$ python3 -q
>>> import numpy as np
>>> from numpy import linalg as LA
>>> np.set_printoptions(suppress=True, linewidth=200)
>>> def tidy(a):
...     return np.round(a, 1) + 0
... 
>>> q, _ = LA.qr(np.array([[0.4, -1.1, 0.3, 0.7, -0.5, 1.1],
...     [-0.5, -1.4, -0.1, -1.1, -0.3, 0.7],
...     [1.2, -0.7, -0.5, -2.4, 1.3, -0.9],
...     [0.0, -0.2, 0.2, 1.1, -0.9, 2.0],
...     [1.0, 0.1, 1.6, -1.1, 1.3, 1.5],
...     [1.0, 0.6, 1.1, -1.1, -0.8, -2.1]]))
>>> ev = np.array([3, 2, 2, 1, 1, 1])
>>> W0 = q @ np.diag(ev) @ q.T
>>> tidy(W0)
array([[ 1.4,  0.3,  0.3,  0.1,  0.3,  0.1],
       [ 0.3,  1.7, -0.3,  0.1, -0.1, -0.4],
       [ 0.3, -0.3,  2.3, -0.1,  0.2,  0.4],
       [ 0.1,  0.1, -0.1,  1. ,  0.1,  0. ],
       [ 0.3, -0.1,  0.2,  0.1,  1.9,  0.7],
       [ 0.1, -0.4,  0.4,  0. ,  0.7,  1.7]])
>>> low = LA.cholesky(W0)
>>> tidy(np.prod(np.diag(low)) ** 2), tidy(LA.det(W0))
(np.float64(12.0), np.float64(12.0))
>>> tidy(low @ low.T)
array([[ 1.4,  0.3,  0.3,  0.1,  0.3,  0.1],
       [ 0.3,  1.7, -0.3,  0.1, -0.1, -0.4],
       [ 0.3, -0.3,  2.3, -0.1,  0.2,  0.4],
       [ 0.1,  0.1, -0.1,  1. ,  0.1,  0. ],
       [ 0.3, -0.1,  0.2,  0.1,  1.9,  0.7],
       [ 0.1, -0.4,  0.4,  0. ,  0.7,  1.7]])
>>> tidy(W0 / np.sqrt(np.outer(np.diag(W0), np.diag(W0))))
array([[ 1. ,  0.2,  0.2,  0.1,  0.2,  0.1],
       [ 0.2,  1. , -0.1,  0.1, -0.1, -0.2],
       [ 0.2, -0.1,  1. ,  0. ,  0.1,  0.2],
       [ 0.1,  0.1,  0. ,  1. ,  0.1,  0. ],
       [ 0.2, -0.1,  0.1,  0.1,  1. ,  0.4],
       [ 0.1, -0.2,  0.2,  0. ,  0.4,  1. ]])
>>> q, r_ = LA.qr(W0)
>>> tidy(q @ r_)
array([[ 1.4,  0.3,  0.3,  0.1,  0.3,  0.1],
       [ 0.3,  1.7, -0.3,  0.1, -0.1, -0.4],
       [ 0.3, -0.3,  2.3, -0.1,  0.2,  0.4],
       [ 0.1,  0.1, -0.1,  1. ,  0.1,  0. ],
       [ 0.3, -0.1,  0.2,  0.1,  1.9,  0.7],
       [ 0.1, -0.4,  0.4,  0. ,  0.7,  1.7]])
>>> tidy(abs(r_[0, 0])), tidy(LA.norm(W0[:, 0]))
(np.float64(1.5), np.float64(1.5))
>>> np.allclose(r_.T @ r_, W0.T @ W0)
True
>>> tidy(q)
array([[-0.9,  0.1,  0.3,  0.1,  0.2,  0. ],
       [-0.2, -0.9, -0.2,  0. , -0.1,  0.2],
       [-0.2,  0.2, -0.9,  0. ,  0.1, -0.1],
       [-0.1,  0. ,  0. , -1. ,  0.1,  0. ],
       [-0.2,  0.1,  0. , -0.1, -0.9, -0.3],
       [-0.1,  0.2,  0. ,  0. , -0.3,  0.9]])
>>> tidy(q.T @ q)
array([[1., 0., 0., 0., 0., 0.],
       [0., 1., 0., 0., 0., 0.],
       [0., 0., 1., 0., 0., 0.],
       [0., 0., 0., 1., 0., 0.],
       [0., 0., 0., 0., 1., 0.],
       [0., 0., 0., 0., 0., 1.]])
>>> tidy(np.trace(q @ q.T))
np.float64(6.0)
>>> E = np.loadtxt("layer16.csv", delimiter=",")
>>> E
array([[ 1.6,  0.1,  2.8,  2.1, -0.7,  3.2],
       [ 1.4,  1.6, -0.9, -1.9, -2.3, -3.3],
       [ 3.2,  0.2, -1. , -1.4,  3.3, -1. ],
       [ 2.1,  0.9,  1.4,  1.1, -4. , -0.9],
       [-3.1,  1.1, -2.2,  1.6,  2.6,  0.1],
       [-2.1,  0. , -1.1,  0.1, -3. ,  3.3],
       [-4.4, -1.2,  0.4,  1. , -1.4,  0.9],
       [ 0.7,  0. ,  0.9, -1.9,  3.4, -2.9],
       [-3. , -1.1, -0.5, -1.5, -3.5, -0.5],
       [-1. ,  4.4, -0.2,  2. ,  0.3,  0.2],
       [-2.7, -0.6,  0.4, -1. , -2.7,  3. ],
       [ 0.9, -2.1,  3.2, -0.2,  2.7, -1.4],
       [ 1.2, -3.3,  1.2, -2.5, -1.3, -1.8],
       [ 3. ,  1.5,  2.7, -1.7, -1.9, -0.8],
       [ 4.4,  0.3,  0.9, -0.8,  1.8, -1. ],
       [-0.5, -0.7, -1.7,  3.7,  2.8, -0.2],
       [ 4.1,  0.8, -0.8,  1. ,  1.6, -1.7],
       [-3.9,  1.4,  0.8, -0.7,  2.5,  0.3],
       [ 0.7,  0.6, -2.4, -3.2, -0.3,  2.8],
       [ 2.7, -2.1,  0.8,  3.1, -1.8,  0.6],
       [-1.2,  1.9, -1.5,  0.1,  1. ,  4.1],
       [-0.1,  0.6,  0.9,  4.6,  1.7,  0. ],
       [-1.5,  2. , -3.3,  1.1,  1.3,  2.2],
       [-2.4, -3. ,  0.5,  0.7,  3.1,  0.4],
       [-1.7,  0.9,  3.3, -1.6, -0.8, -2.7],
       [-0.1, -0.8,  4.1, -2.8, -0.1,  0.4],
       [ 1.7,  3.5,  0.5, -1.7, -1.7, -1.9],
       [ 1.5, -2.2,  2.3, -3.2,  1.2, -0.8],
       [-3.2,  1.2,  2.7,  0.3, -1.9,  1.5],
       [ 1.7,  1. , -0.3,  1.7, -4.1,  1. ],
       [-0.7,  0. ,  1.9, -2.7, -3.3,  1.6],
       [ 0.4, -3.5, -0.2,  0.8,  0.8,  3.4],
       [ 3.2,  1.1,  3.4,  1. , -0.7, -1.1],
       [-0.8, -2.7, -2.3, -3. ,  1.6, -0.6],
       [ 4.1, -0.6, -2.4, -1.5, -0.3,  0.6],
       [-2.2,  0.4,  2.5, -3.6,  0.7,  0.7],
       [ 2. ,  0.6,  2.7, -2.6, -0.3,  2.5],
       [ 3.6,  2.2,  0.2, -0.5, -2.6, -0.1],
       [ 2.1, -4.2, -0.7,  0.3, -1.4, -0.8]])
>>> M2 = np.c_[E[:, :3] @ np.array([[3, 2, 2], [3, 0, 3], [3, 3, 3]]), np.array([-2, -2, -5, 3, -3, 5, -1, -5, -3, -5, 0, 4, 4, -5, -4, 5, 2, 2, 3, -1, 5, 4, 4, -4, 4, 0, 0, 1, -4, 4, -1, -1, -5, 3, -5, -2, 5, -1, 1])]
>>> tidy(M2)
array([[ 13.5,  11.6,  11.9,  -2. ],
       [  6.3,   0.1,   4.9,  -2. ],
       [  7.2,   3.4,   4. ,  -5. ],
       [ 13.2,   8.4,  11.1,   3. ],
       [-12.6, -12.8,  -9.5,  -3. ],
       [ -9.6,  -7.5,  -7.5,   5. ],
       [-15.6,  -7.6, -11.2,  -1. ],
       [  4.8,   4.1,   4.1,  -5. ],
       [-13.8,  -7.5, -10.8,  -3. ],
       [  9.6,  -2.6,  10.6,  -5. ],
       [ -8.7,  -4.2,  -6. ,   0. ],
       [  6. ,  11.4,   5.1,   4. ],
       [ -2.7,   6. ,  -3.9,   4. ],
       [ 21.6,  14.1,  18.6,  -5. ],
       [ 16.8,  11.5,  12.4,  -4. ],
       [ -8.7,  -6.1,  -8.2,   5. ],
       [ 12.3,   5.8,   8.2,   2. ],
       [ -5.1,  -5.4,  -1.2,   2. ],
       [ -3.3,  -5.8,  -4. ,   3. ],
       [  4.2,   7.8,   1.5,  -1. ],
       [ -2.4,  -6.9,  -1.2,   5. ],
       [  4.2,   2.5,   4.3,   4. ],
       [ -8.4, -12.9,  -6.9,   4. ],
       [-14.7,  -3.3, -12.3,  -4. ],
       [  7.5,   6.5,   9.2,   4. ],
       [  9.6,  12.1,   9.7,   0. ],
       [ 17.1,   4.9,  15.4,   0. ],
       [  4.8,   9.9,   3.3,   1. ],
       [  2.1,   1.7,   5.3,  -4. ],
       [  7.2,   2.5,   5.5,   4. ],
       [  3.6,   4.3,   4.3,  -1. ],
       [ -9.9,   0.2, -10.3,  -1. ],
       [ 23.1,  16.6,  19.9,  -5. ],
       [-17.4,  -8.5, -16.6,   3. ],
       [  3.3,   1. ,  -0.8,  -5. ],
       [  2.1,   3.1,   4.3,  -2. ],
       [ 15.9,  12.1,  13.9,   5. ],
       [ 18. ,   7.8,  14.4,  -1. ],
       [ -8.4,   2.1, -10.5,   1. ]])
>>> tidy(LA.norm(M2 - E @ LA.lstsq(E, M2)[0], axis=0))
array([ 0. ,  0. ,  0. , 20.7])
>>> LA.matrix_rank(M2)
np.int64(4)
>>> tidy(LA.norm(LA.qr(E)[0].T @ M2, axis=0) ** 2 / ((M2 ** 2).sum(axis=0) + 1e-12))
array([1. , 1. , 1. , 0.1])
